$ python3 -q
>>> import numpy as np
>>> np.set_printoptions(precision=2, suppress=True, linewidth=160)
>>> m1 = np.loadtxt("case0.csv", delimiter=",")
>>> m1
array([[ -2.,   1.,  -2.,  -2.],
       [ -3.,   3.,  -3.,  -3.],
       [ -1.,   1.,  -2.,  -3.],
       [  1.,   0.,   0.,  -2.],
       [  0.,   1.,  -1.,  -4.],
       [ -2.,   3.,  -3.,  -4.],
       [ -1.,   4.,  -3.,  -4.],
       [  0.,   3.,  -4.,  -6.],
       [  2.,   5.,  -5.,  -7.],
       [  3.,   3.,  -6.,  -9.],
       [  2.,   5.,  -6.,  -8.],
       [  0.,   4.,  -7.,  -6.],
       [ -1.,   3.,  -6.,  -4.],
       [ -1.,   4.,  -8.,  -3.],
       [ -1.,   4.,  -6.,  -3.],
       [ -3.,   5.,  -7.,  -3.],
       [ -5.,   5.,  -9.,  -3.],
       [ -4.,   3.,  -7.,  -5.],
       [ -6.,   2.,  -9.,  -7.],
       [ -7.,   3.,  -8.,  -6.],
       [ -9.,   1.,  -7.,  -8.],
       [ -7.,   3.,  -7.,  -9.],
       [ -6.,   4.,  -5.,  -8.],
       [ -7.,   3.,  -7., -10.],
       [ -8.,   1.,  -6., -12.],
       [-10.,   2.,  -7., -12.],
       [-11.,   2.,  -6., -13.],
       [-10.,   2.,  -7., -15.],
       [ -8.,   4.,  -6., -13.],
       [ -9.,   3.,  -5., -13.],
       [-10.,   1.,  -3., -11.],
       [ -8.,   0.,  -3., -11.],
       [-10.,   1.,  -2., -10.],
       [ -8.,   1.,  -1., -12.],
       [ -8.,   0.,  -3., -13.],
       [ -7.,  -1.,  -2., -11.],
       [ -7.,   1.,   0.,  -9.]])
>>> Xs = m1 - m1.mean(axis=0)
>>> U, s, vt = np.linalg.svd(Xs, full_matrices=False)
>>> vt[0] * np.sign(vt[0, np.abs(vt[0]).argmax()])
array([0.73, 0.13, 0.03, 0.67])
>>> np.abs(vt[0]).argmax()
np.int64(0)
>>> s ** 2 / (s ** 2).sum()
array([0.69, 0.19, 0.11, 0.02])
>>> np.round(Xs.mean(axis=0), 2) + 0
array([0., 0., 0., 0.])
>>> round(float((s ** 2).sum() ** 2 / (s ** 4).sum()), 2)
1.94
>>> np.searchsorted(np.cumsum(s ** 2) / (s ** 2).sum(), 0.9) + 1
np.int64(3)
>>> np.abs(U[:, 0]).argmax()
np.int64(27)
>>> U, s, vt = np.linalg.svd(m1, full_matrices=False)
>>> (s > 1e-8).sum()
np.int64(4)
>>> U.shape, s.shape, vt.shape
((37, 4), (4,), (4, 4))
>>> np.round(U.T @ m1 @ vt.T, 2) + 0
array([[69.27,  0.  ,  0.  ,  0.  ],
       [ 0.  , 22.28,  0.  ,  0.  ],
       [ 0.  ,  0.  , 13.31,  0.  ],
       [ 0.  ,  0.  ,  0.  ,  5.92]])
>>> np.cumsum(s ** 2) / np.sum(s ** 2)
array([0.87, 0.96, 0.99, 1.  ])
>>> np.round(U.T @ U, 2) + 0
array([[1., 0., 0., 0.],
       [0., 1., 0., 0.],
       [0., 0., 1., 0.],
       [0., 0., 0., 1.]])
>>> s
array([69.27, 22.28, 13.31,  5.92])
>>> np.abs(vt[0])
array([0.5 , 0.19, 0.42, 0.74])
>>> np.round(vt @ vt.T, 2) + 0
array([[1., 0., 0., 0.],
       [0., 1., 0., 0.],
       [0., 0., 1., 0.],
       [0., 0., 0., 1.]])
>>> s / s[0]
array([1.  , 0.32, 0.19, 0.09])
>>> A2 = np.c_[m1[:, :2] @ np.array([[-2, -2], [-1, 1]]), np.array([3, -3, 2, 0, 3, -2, -3, -1, -1, 3, 2, 0, 2, -3, 3, 3, 0, -1, -2, 0, -1, 3, -1, -3, 0, -1, 3, 3, 1, -3, -3, -1, -2, 2, -1, -2, -2])]
>>> A2
array([[ 3.,  5.,  3.],
       [ 3.,  9., -3.],
       [ 1.,  3.,  2.],
       [-2., -2.,  0.],
       [-1.,  1.,  3.],
       [ 1.,  7., -2.],
       [-2.,  6., -3.],
       [-3.,  3., -1.],
       [-9.,  1., -1.],
       [-9., -3.,  3.],
       [-9.,  1.,  2.],
       [-4.,  4.,  0.],
       [-1.,  5.,  2.],
       [-2.,  6., -3.],
       [-2.,  6.,  3.],
       [ 1., 11.,  3.],
       [ 5., 15.,  0.],
       [ 5., 11., -1.],
       [10., 14., -2.],
       [11., 17.,  0.],
       [17., 19., -1.],
       [11., 17.,  3.],
       [ 8., 16., -1.],
       [11., 17., -3.],
       [15., 17.,  0.],
       [18., 22., -1.],
       [20., 24.,  3.],
       [18., 22.,  3.],
       [12., 20.,  1.],
       [15., 21., -3.],
       [19., 21., -3.],
       [16., 16., -1.],
       [19., 21., -2.],
       [15., 17.,  2.],
       [16., 16., -1.],
       [15., 13., -2.],
       [13., 15., -2.]])
>>> np.round(np.linalg.norm(A2 - m1 @ np.linalg.lstsq(m1, A2)[0], axis=0), 2) + 0
array([ 0. ,  0. , 12.5])
>>> np.linalg.matrix_rank(np.c_[m1, A2])
np.int64(5)
>>> np.linalg.norm(np.linalg.qr(m1)[0].T @ A2, axis=0) ** 2 / ((A2 ** 2).sum(axis=0) + 1e-12)
array([1.  , 1.  , 0.09])
